>>> import numpy as np
>>> import numpy.linalg as la
>>> np.set_printoptions(precision=4, suppress=True, linewidth=140)
>>> W0 = np.loadtxt("out16.csv", delimiter=",")
>>> print(W0)
[[ -0.0376   2.362    1.6041]
 [  0.2076   1.2793   0.1025]
 [  0.0239  -7.4646   1.8975]
 [ -0.6871  -4.3419   2.2341]
 [ -0.5311  -1.4939   2.1905]
 [ -0.6106   1.1442   1.421 ]
 [ -0.3939  -1.1213   4.9234]
 [  0.818  -15.2831  -1.1259]
 [ -0.8237 -11.5117   2.561 ]
 [ -2.4864  -0.9405  -0.1808]
 [  1.3242  -3.4779  -2.1844]
 [ -1.5561   2.0798  -3.9525]
 [ -2.5399   2.4073   1.8394]]
>>> ang = np.radians(45)
>>> R = np.eye(3)
>>> R[2, 2] = R[1, 1] = np.cos(ang)
>>> R[2, 1], R[1, 2] = -np.sin(ang), np.sin(ang)
>>> print(R)
[[ 1.      0.      0.    ]
 [ 0.      0.7071  0.7071]
 [ 0.     -0.7071  0.7071]]
>>> Y = W0 @ R.T
>>> print(np.round(la.det(R), 4), round(float(np.trace(R)), 4))
1.0 2.4142
>>> print(np.allclose(la.norm(W0, axis=1), la.norm(Y, axis=1)))
True
>>> print(np.abs(Y - W0).max(axis=0))
[ 0.      5.1826 11.1366]
>>> idx = W0[:, 0] > np.median(W0[:, 0])
>>> f = W0[idx].mean(axis=0) - W0[~idx].mean(axis=0)
>>> print(((W0 - W0.mean(axis=0)) @ f > 0).astype(int))
[0 0 1 1 0 0 0 1 1 0 1 0 0]
>>> print(idx.astype(int))
[1 1 1 0 0 0 1 1 0 0 1 0 0]
>>> print(round((((W0 - W0.mean(axis=0)) @ f > 0) == idx).mean(), 4))
0.6154
>>> hat = W0 @ la.solve(W0.T @ W0, W0.T)
>>> print(round(np.trace(hat), 4))
3.0
>>> print(np.round(la.eigvalsh(hat), 4) + 0)
[0. 0. 0. 0. 0. 0. 0. 0. 0. 0. 1. 1. 1.]
>>> C2 = np.cov(W0, rowvar=False)
>>> print(C2.shape)
(3, 3)
>>> print(np.polyfit(W0[:, 1], W0[:, 2], 1))
[-0.0099  0.8437]
>>> print(W0.std(axis=0))
[1.0881 5.3642 2.2187]
>>> print(np.argsort(-W0.std(axis=0).round(6), kind="stable"))
[1 2 0]
>>> print(C2)
[[ 1.2827 -2.6264 -0.2615]
 [-2.6264 31.1726 -0.31  ]
 [-0.2615 -0.31    5.3329]]
>>> print(np.corrcoef(W0.T))
[[ 1.     -0.4154 -0.1   ]
 [-0.4154  1.     -0.024 ]
 [-0.1    -0.024   1.    ]]
>>> print(np.argwhere(np.triu(np.abs(np.corrcoef(W0.T)) > 0.8, 1)))
[]
>>> print(np.median(W0, axis=0))
[-0.5311 -1.1213  1.6041]
>>> x = np.array([1, 0, 3])
>>> h1 = np.maximum(C2 @ x, 0)
>>> print(np.maximum(C2 @ x, 0) - np.maximum(-C2 @ x, 0))
[ 0.4981 -3.5564 15.7372]
>>> print(np.flatnonzero(h1 > 1e-9))
[0 2]
>>> print(C2 * (h1 > 1e-9)[:, None])
[[ 1.2827 -2.6264 -0.2615]
 [-0.      0.     -0.    ]
 [-0.2615 -0.31    5.3329]]
>>> print(np.maximum(C2 @ (3 * x), 0))
[ 1.4943  0.     47.2115]
>>> X = np.load("x.npy")
>>> print(X)
[[ 51.  -7. -49. -49. -28. -35.  21. -28.]
 [ -7.   3.   7.   7.   4.   5.  -3.   4.]
 [-49.   7.  51.  49.  28.  35. -21.  28.]
 [-49.   7.  49.  51.  28.  35. -21.  28.]
 [-28.   4.  28.  28.  18.  20. -12.  16.]
 [-35.   5.  35.  35.  20.  27. -15.  20.]
 [ 21.  -3. -21. -21. -12. -15.  11. -12.]
 [-28.   4.  28.  28.  16.  20. -12.  18.]]
>>> t3 = np.stack([X, 5 * X, X[::-1]])
>>> print(la.matrix_rank(t3.reshape(3, -1)))
2
>>> print(la.norm(t3, axis=(1, 2)))
[ 216.0648 1080.324   216.0648]
>>> print(t3.shape)
(3, 8, 8)
>>> print((t3 @ X.T).shape)
(3, 8, 8)
>>> x = np.ones(8)
>>> for _ in range(3):
...     x = X @ x
...     x /= la.norm(x)
...     print(round(x @ X @ x, 4))
... 
215.9214
216.0
216.0
>>> print(np.round(la.eigvalsh(X)[-1], 4))
216.0
>>> arr = np.array([[1, 0, 0, 0, 0, 0],
...     [2, 8, 0, 0, 0, 0],
...     [2, 0, 0, 0, 0, 0],
...     [0, 0, 1, 0, 0, 0],
...     [0, 0, 2, 8, 0, 0],
...     [0, 0, 2, 0, 0, 0],
...     [0, 0, 0, 0, 1, 0],
...     [0, 0, 0, 0, 2, 8],
...     [0, 0, 0, 0, 2, 0]])
>>> Y = np.c_[arr[:, :4] @ np.array([[2, 1, -2, 0], [0, 2, 2, 3], [0, -3, 3, 2], [3, 3, 3, 2]]), np.array([-1, -3, 3, 0, 3, 3, 1, 1, 3])]
>>> print(Y)
[[ 2  1 -2  0 -1]
 [ 4 18 12 24 -3]
 [ 4  2 -4  0  3]
 [ 0 -3  3  2  0]
 [24 18 30 20  3]
 [ 0 -6  6  4  3]
 [ 0  0  0  0  1]
 [ 0  0  0  0  1]
 [ 0  0  0  0  3]]
>>> print(la.matrix_rank(Y))
5
>>> print(np.round(la.lstsq(arr, Y[:, 0])[0], 4) + 0)
[2. 0. 0. 3. 0. 0.]
>>> print(np.round(la.norm(Y - arr @ la.lstsq(arr, Y)[0], axis=0), 4) + 0)
[0.     0.     0.     0.     2.6458]
>>> Y = np.array([[-1, -3, -1],
...     [0, -2, 3],
...     [-1, 3, 3],
...     [2, 2, -1],
...     [2, 3, -1],
...     [-2, 3, -3]])
>>> print(arr @ Y)
[[ -1  -3  -1]
 [ -2 -22  22]
 [ -2  -6  -2]
 [ -1   3   3]
 [ 14  22  -2]
 [ -2   6   6]
 [  2   3  -1]
 [-12  30 -26]
 [  4   6  -2]]
>>> print(la.matrix_rank(arr @ Y))
3
>>> print(np.vstack([arr, Y.T]).shape)
(12, 6)
>>> print(Y.T @ arr.T)
[[ -1  -2  -2  -1  14  -2   2 -12   4]
 [ -3 -22  -6   3  22   6   3  30   6]
 [ -1  22  -2   3  -2   6  -1 -26  -2]]
>>> x = np.array([7, 2, 6, 9, 9, -4])
>>> y = arr @ x
>>> print(y)
[  7  30  14   6  84  12   9 -14  18]
>>> print(la.lstsq(arr, y)[0])
[ 7.  2.  6.  9.  9. -4.]
>>> rng = np.random.default_rng(98941)
>>> y = y + 0.02 * rng.normal(size=9)
>>> print(y)
[  6.982   29.9763  13.981    6.025   83.9967  12.0137   9.0018 -13.9949  18.0116]
>>> beta, *_ = la.lstsq(arr, y)
>>> print(np.round(arr.T @ (y - arr @ beta), 4) + 0)
[0. 0. 0. 0. 0. 0.]
>>> print([round(float(la.norm(la.solve(arr.T @ arr + lam * np.eye(6), arr.T @ y))), 2) for lam in (0, 1, 10, 100)])
[16.34, 14.72, 10.36, 4.51]
>>> print(beta)
[ 6.9888  1.9998  6.0105  8.997   9.005  -4.0006]
>>> print(round(la.norm(y - arr @ beta), 4))
0.0183
>>> print(beta.round())
[ 7.  2.  6.  9.  9. -4.]
